% ipython --no-banner

In [1]: import numpy as np

In [2]: np.set_printoptions(precision=4, suppress=True, linewidth=200, sign=" ")

In [3]: feats = np.load("run16.npy")

In [4]: print(feats)
[[ 7.6395  7.7347 10.2507  2.8253  4.9183  6.0526  3.2565 11.2266 12.9969  5.1227 13.8381]
 [ 8.3269  9.5641 12.9006  3.741   7.1366  8.2525  7.9852 12.2476 11.0547  9.1926 15.755 ]
 [ 3.4375  2.8962  4.837   1.7043  4.4329  2.9068  3.7954  5.4641  5.7781  4.5029  8.6247]
 [ 2.1765  2.4548  2.9871  1.0534  2.3383  2.8161  4.6245  3.0546  1.7146  3.6468  4.7789]
 [ 4.1561  8.1378 10.2243  4.0936  0.237   6.0573  0.4297  7.7572  6.4548  1.4615  1.7098]
 [ 7.4492  6.3402  8.0434  2.3682  7.8418  5.9363  8.0791  9.7586 11.7947  7.9719 17.5959]
 [ 5.8212  6.0873  7.2758  2.2393  2.161   2.8712 -0.3667  7.8325 10.7324  0.9655  9.3033]
 [ 3.9862  4.2441  6.0644  2.446   6.0183  5.9855  8.0013  5.9502  3.7207  8.1083 10.8941]
 [ 6.0267  7.1705  8.9371  2.8538  3.8521  6.0726  3.9576  9.2014  8.9848  4.8478 10.1367]]

In [5]: print(round(float(np.linalg.norm(feats, 1)), 4), np.round(np.linalg.norm(feats, np.inf), 4))
92.6365 106.1568

In [6]: print(np.round(np.linalg.norm(feats[1] - feats[5]), 4))
7.3575

In [7]: print(np.linalg.norm(feats, axis=1))
[ 28.5546  33.6     15.7135  10.1974  18.6714  30.5861  20.1484  21.1283  23.1252]

In [8]: print(np.round(np.linalg.norm(feats, "nuc"), 4))
96.6963

In [9]: print(np.round(np.linalg.norm(feats) ** 2 / np.linalg.norm(feats, 2) ** 2, 4))
1.0629

In [10]: print(round(float(np.linalg.norm(feats, 2)), 4))
68.3572

In [11]: rng = np.random.default_rng(995251)

In [12]: other = feats + rng.integers(-2, 3, (9, 3)) @ rng.integers(-2, 3, (3, 11))

In [13]: print(other)
[[ 5.6395  7.7347  8.2507  3.8253 -2.0817 10.0526  7.2565 15.2266 11.9969  4.1227 12.8381]
 [ 1.3269 12.5641  5.9006 -0.259   5.1366 16.2525 15.9852  8.2476 18.0547  7.1926 22.755 ]
 [ 0.4375  1.8962  1.837   5.7043  1.4329  5.9068  6.7954  2.4641  5.7781  7.5029  8.6247]
 [ 7.1765  1.4548  7.9871  1.0534  9.3383 -4.1839 -2.3755  2.0546 -0.2854  4.6468  2.7789]
 [ 7.1561  7.1378 13.2243  5.0936 -2.763   4.0573 -1.5703 13.7572  2.4548  0.4615 -2.2902]
 [ 9.4492  4.3402 10.0434  6.3682  8.8418  2.9363  5.0791  8.7586  8.7947 10.9719 14.5959]
 [10.8212  5.0873 12.2758  2.2393  6.161  -3.1288 -6.3667  9.8325  7.7324  0.9655  6.3033]
 [-0.0138  4.2441  2.0644  4.446  10.0183  7.9855 10.0013 -4.0498  7.7207 12.1083 14.8941]
 [ 4.0267  7.1705  6.9371  3.8538  5.8521  7.0726  4.9576  4.2014 10.9848  6.8478 12.1367]]

In [14]: print(np.round(np.linalg.svd(other - feats, compute_uv=False), 4) + 0)
[ 30.4083  18.1712  10.8232   0.       0.       0.       0.       0.       0.    ]

In [15]: print(np.abs(other - feats).sum(axis=1))
[ 27.  59.  26.  38.  30.  27.  35.  40.  20.]

In [16]: print(other - feats)
[[ -2.   0.  -2.   1.  -7.   4.   4.   4.  -1.  -1.  -1.]
 [ -7.   3.  -7.  -4.  -2.   8.   8.  -4.   7.  -2.   7.]
 [ -3.  -1.  -3.   4.  -3.   3.   3.  -3.   0.   3.   0.]
 [  5.  -1.   5.   0.   7.  -7.  -7.  -1.  -2.   1.  -2.]
 [  3.  -1.   3.   1.  -3.  -2.  -2.   6.  -4.  -1.  -4.]
 [  2.  -2.   2.   4.   1.  -3.  -3.  -1.  -3.   3.  -3.]
 [  5.  -1.   5.   0.   4.  -6.  -6.   2.  -3.   0.  -3.]
 [ -4.   0.  -4.   2.   4.   2.   2. -10.   4.   4.   4.]
 [ -2.   0.  -2.   1.   2.   1.   1.  -5.   2.   2.   2.]]

In [17]: print(np.linalg.matrix_rank(other - feats, tol=1e-8))
3
